$ python3 -q
>>> import numpy as np
>>> import numpy.linalg as la
>>> np.set_printoptions(suppress=True, linewidth=200)
>>> W0 = np.array([[2.3, 4.2, 7.1, 18.8],
...     [15.4, 19.8, 11.6, 10.6],
...     [1.7, 4.6, 5.6, 18.4],
...     [-0.1, -10.3, 1.1, 27.6],
...     [15.1, 18.6, 14.6, 13.1],
...     [2.0, 4.9, 5.9, 17.9],
...     [1.5, 4.3, 7.3, 19.5],
...     [3.5, 2.6, 4.5, 18.5],
...     [1.3, 2.8, 4.3, 17.8],
...     [15.7, 16.8, 13.0, 12.1],
...     [15.3, 17.3, 12.2, 12.3],
...     [1.3, 4.1, 5.9, 18.3],
...     [2.2, 4.2, 4.9, 18.6]])
>>> print(W0)
[[  2.3   4.2   7.1  18.8]
 [ 15.4  19.8  11.6  10.6]
 [  1.7   4.6   5.6  18.4]
 [ -0.1 -10.3   1.1  27.6]
 [ 15.1  18.6  14.6  13.1]
 [  2.    4.9   5.9  17.9]
 [  1.5   4.3   7.3  19.5]
 [  3.5   2.6   4.5  18.5]
 [  1.3   2.8   4.3  17.8]
 [ 15.7  16.8  13.   12.1]
 [ 15.3  17.3  12.2  12.3]
 [  1.3   4.1   5.9  18.3]
 [  2.2   4.2   4.9  18.6]]
>>> Ac = W0 - W0.mean(axis=0)
>>> left, sig, VT = la.svd(Ac, full_matrices=False)
>>> print((np.sign(left[:, 0]) == np.sign(left[0, 0])).astype(int))
[1 0 1 1 0 1 1 1 1 0 0 1 1]
>>> print(np.abs(left[:, 0]).argmax())
3
>>> print(np.round(np.abs(VT[-1]), 1) + 0)
[0.  0.6 0.5 0.7]
>>> print(np.round(Ac.mean(axis=0), 1) + 0)
[0. 0. 0. 0.]
>>> print(np.abs(VT[0]).argmax())
1
>>> labels = W0[:, 1] > np.median(W0[:, 1])
>>> f = W0[labels].mean(axis=0) - W0[~labels].mean(axis=0)
>>> print(np.argsort(-np.abs(f).round(6), kind="stable"))
[1 0 3 2]
>>> print(labels.astype(int))
[0 1 1 0 1 1 0 0 0 1 1 0 0]
>>> mat = np.load("mat.npy")
>>> print(mat)
[[24 35  6 26]
 [12 11  3 11]
 [40 67 10 46]
 [24 35  6 26]
 [ 4  0  1  1]
 [20 27  5 21]
 [36 59  9 41]
 [12 11  3 11]
 [24 35  6 26]
 [20 27  5 21]
 [20 27  5 21]
 [24 35  6 26]
 [16 19  4 16]
 [24 35  6 26]
 [32 51  8 36]
 [36 59  9 41]]
>>> print(round(float(la.norm(mat, 2) / la.norm(mat)), 1))
1.0
>>> print(np.argsort(-la.norm(mat, axis=0).round(6), kind="stable")[:3])
[1 3 0]
>>> X = np.load("layer12.npy")
>>> print(X)
[[0 0 0 0 0]
 [0 0 1 0 0]
 [1 0 0 0 0]]
>>> print(np.unique(X.round(6), axis=0).shape)
(3, 5)
>>> print(la.lstsq(X[:-1].T, X[-1])[2])
1
>>> arr = np.load("w.npy")
>>> print(arr)
[[ 1  1 -1 -1 -1 -1  1  1]
 [ 1 -1  1 -1  1 -1  1 -1]
 [ 1  1 -1 -1  1  1 -1 -1]]
>>> Ac = W0 - W0.mean(axis=0)
>>> vecs = la.svd(Ac)[2][:2]
>>> out = Ac - Ac @ vecs.T @ vecs
>>> print(np.round((Ac @ vecs.T).std(axis=0), 1))
[11.6  2.3]
>>> out = arr / np.sqrt((arr ** 2).mean(axis=1, keepdims=True))
>>> print(out[1])
[ 1. -1.  1. -1.  1. -1.  1. -1.]
>>> print(la.matrix_rank(out) == la.matrix_rank(arr))
True
>>> f = np.array([-4, 1, -8, 2, -2]) + 0.5
>>> data = np.outer(f, f) / (f @ f)
>>> print(data.round(1) + 0)
[[ 0.2 -0.1  0.3 -0.1  0.1]
 [-0.1  0.  -0.1  0.   0. ]
 [ 0.3 -0.1  0.7 -0.2  0.1]
 [-0.1  0.  -0.2  0.1  0. ]
 [ 0.1  0.   0.1  0.   0. ]]
>>> out = data / np.sqrt((data ** 2).mean(axis=1, keepdims=True))
>>> print(np.round(data - data.mean(axis=1, keepdims=True), 1) + 0)
[[ 0.1 -0.1  0.3 -0.2  0. ]
 [ 0.   0.1 -0.1  0.1  0. ]
 [ 0.2 -0.3  0.5 -0.4  0. ]
 [-0.1  0.1 -0.2  0.1  0. ]
 [ 0.  -0.1  0.1 -0.1  0. ]]
>>> print(np.round(la.norm(out, axis=1), 1))
[2.2 2.2 2.2 2.2 2.2]
>>> vals, vecs = la.eigh(data)
>>> print(np.round(la.svd(data, compute_uv=False), 1) + 0)
[1. 0. 0. 0. 0.]
>>> print((vals > 1e-8).sum(), (vals < -1e-8).sum())
1 0
>>> print(vals.round(1) + 0)
[0. 0. 0. 0. 1.]
>>> print(np.round(vecs.T @ vecs, 1) + 0)
[[1. 0. 0. 0. 0.]
 [0. 1. 0. 0. 0.]
 [0. 0. 1. 0. 0.]
 [0. 0. 0. 1. 0.]
 [0. 0. 0. 0. 1.]]
>>> print(np.round(vecs.T @ data @ vecs, 1) + 0)
[[0. 0. 0. 0. 0.]
 [0. 0. 0. 0. 0.]
 [0. 0. 0. 0. 0.]
 [0. 0. 0. 0. 0.]
 [0. 0. 0. 0. 1.]]
>>> print(round(float(vals.sum()), 1), np.trace(data))
1.0 1.0
>>> print(np.round(vecs @ np.diag(vals) @ vecs.T, 1) + 0)
[[ 0.2 -0.1  0.3 -0.1  0.1]
 [-0.1  0.  -0.1  0.   0. ]
 [ 0.3 -0.1  0.7 -0.2  0.1]
 [-0.1  0.  -0.2  0.1  0. ]
 [ 0.1  0.   0.1  0.   0. ]]
>>> rank = la.matrix_rank(data)
>>> print(rank)
1
>>> N = la.svd(data)[2][rank:].T
>>> print(N.shape)
(5, 4)
>>> print([int(la.matrix_rank(np.delete(data, i, axis=0))) for i in range(5)])
[1, 1, 1, 1, 1]
>>> print([int(la.matrix_rank(data[:, :j + 1])) for j in range(5)])
[1, 1, 1, 1, 1]
>>> print(np.round(N @ N.T, 1) + 0)
[[ 0.8  0.1 -0.3  0.1 -0.1]
 [ 0.1  1.   0.1  0.   0. ]
 [-0.3  0.1  0.3  0.2 -0.1]
 [ 0.1  0.   0.2  0.9  0. ]
 [-0.1  0.  -0.1  0.   1. ]]
>>> out = np.array([[-3, -3], [-3, -3]])
>>> basis = np.kron(out, data)
>>> print(basis.shape)
(10, 10)
>>> x = np.array([0, 2, 0, 1, -2])
>>> print(np.trace(data))
1.0
>>> print(np.round(la.eigvalsh(2 * data - np.eye(5)), 1))
[-1. -1. -1. -1.  1.]
>>> print(np.round(data @ data @ x, 1))
[-0.4  0.2 -0.8  0.3 -0.2]
>>> m1 = np.load("sample11.npy")
>>> print(m1.round(1) + 0)
[[-1.4  1.   0.4  2.3]
 [-5.3 -3.5  2.   0.5]
 [ 0.8  0.5 -0.3  0. ]
 [-0.8 -1.   0.4 -0.5]]
>>> # null space of dimension 2
>>> t3 = np.stack([m1, -3 * m1, m1[::-1]])
>>> print(np.round(la.det(t3), 1) + 0)
[0. 0. 0.]
>>> print(np.round(t3.sum(axis=0), 1))
[[ 2.1 -3.  -0.4 -5. ]
 [11.4  7.5 -4.3 -1. ]
 [-6.9 -4.6  2.6  0.6]
 [ 0.1  3.  -0.3  3.2]]
>>> print(t3.shape)
(3, 4, 4)
>>> print(np.round(m1 @ la.pinv(m1) @ m1, 1) + 0)
[[-1.4  1.   0.4  2.3]
 [-5.3 -3.5  2.   0.5]
 [ 0.8  0.5 -0.3  0. ]
 [-0.8 -1.   0.4 -0.5]]
>>> print(np.allclose(m1[:-1].T @ la.lstsq(m1[:-1].T, m1[-1])[0], m1[-1]))
True
>>> print(np.abs(np.diag(la.qr(m1)[1])) > 1e-9)
[ True  True False False]
>>> rank = la.matrix_rank(m1)
>>> print(rank)
2
>>> N = la.svd(m1)[2][rank:].T
>>> print([int(la.matrix_rank(m1[:i])) for i in range(1, len(m1) + 1)])
[1, 2, 2, 2]
>>> print(N.shape)
(4, 2)
>>> print(np.round(m1 @ N, 1) + 0)
[[0. 0.]
 [0. 0.]
 [0. 0.]
 [0. 0.]]
>>> print(np.round(N @ N.T, 1) + 0)
[[ 0.3 -0.3  0.2  0.3]
 [-0.3  0.4  0.1 -0.4]
 [ 0.2  0.1  0.9  0. ]
 [ 0.3 -0.4  0.   0.4]]
>>> left, sig, VT = la.svd(m1)
>>> vecs = VT[:(sig > 1e-8).sum()]
>>> rng = np.random.default_rng(20705)
>>> x = m1[3] + 2 * m1[1] + rng.integers(2) * np.eye(4)[1]
>>> print(x.round(1))
[-11.4  -8.    4.4   0.5]
>>> print(la.matrix_rank(np.vstack([m1, x])))
2
>>> print(np.round(np.diag(vecs.T @ vecs), 1))
[0.7 0.6 0.1 0.6]
>>> feats = np.array([[0.1, 0.2, 0.1],
...     [0.0, 0.1, -0.1],
...     [3.0, 3.0, 3.1],
...     [-0.9, -0.8, -0.9],
...     [0.0, 0.0, 0.1],
...     [0.9, 0.8, 0.8],
...     [-0.2, -0.3, -0.4],
...     [-2.1, -2.1, -2.1],
...     [-0.4, -0.6, -0.5],
...     [0.2, 0.0, 0.0]])
>>> print(feats)
[[ 0.1  0.2  0.1]
 [ 0.   0.1 -0.1]
 [ 3.   3.   3.1]
 [-0.9 -0.8 -0.9]
 [ 0.   0.   0.1]
 [ 0.9  0.8  0.8]
 [-0.2 -0.3 -0.4]
 [-2.1 -2.1 -2.1]
 [-0.4 -0.6 -0.5]
 [ 0.2  0.   0. ]]
>>> x = np.array([-1, -3, 2])
>>> target = feats @ x
>>> print(np.round(la.pinv(feats) @ feats, 1) + 0)
[[1. 0. 0.]
 [0. 1. 0.]
 [0. 0. 1.]]
>>> print(target.round(1))
[-0.5 -0.5 -5.8  1.5  0.2 -1.7  0.3  4.2  1.2 -0.2]
>>> print(np.round(la.lstsq(feats, target)[0], 1))
[-1. -3.  2.]
>>> print(np.round(la.solve(feats.T @ feats, feats.T @ target), 1))
[-1. -3.  2.]
>>> target = target + 0.3 * rng.normal(size=10)
>>> print(target.round(1))
[-0.5 -0.7 -5.7  1.3 -0.1 -1.6  0.5  4.8  0.7 -0.5]
>>> beta, *_ = la.lstsq(feats, target)
>>> print(round(float(la.norm(target - feats @ beta)), 1))
0.9
>>> print([round(float(la.norm(la.solve(feats.T @ feats + lam * np.eye(3), feats.T @ target))), 2) for lam in (0, 1, 10, 100)])
[3.95, 1.13, 0.94, 0.36]
>>> print(beta.round(1))
[-1.7 -2.7  2.3]
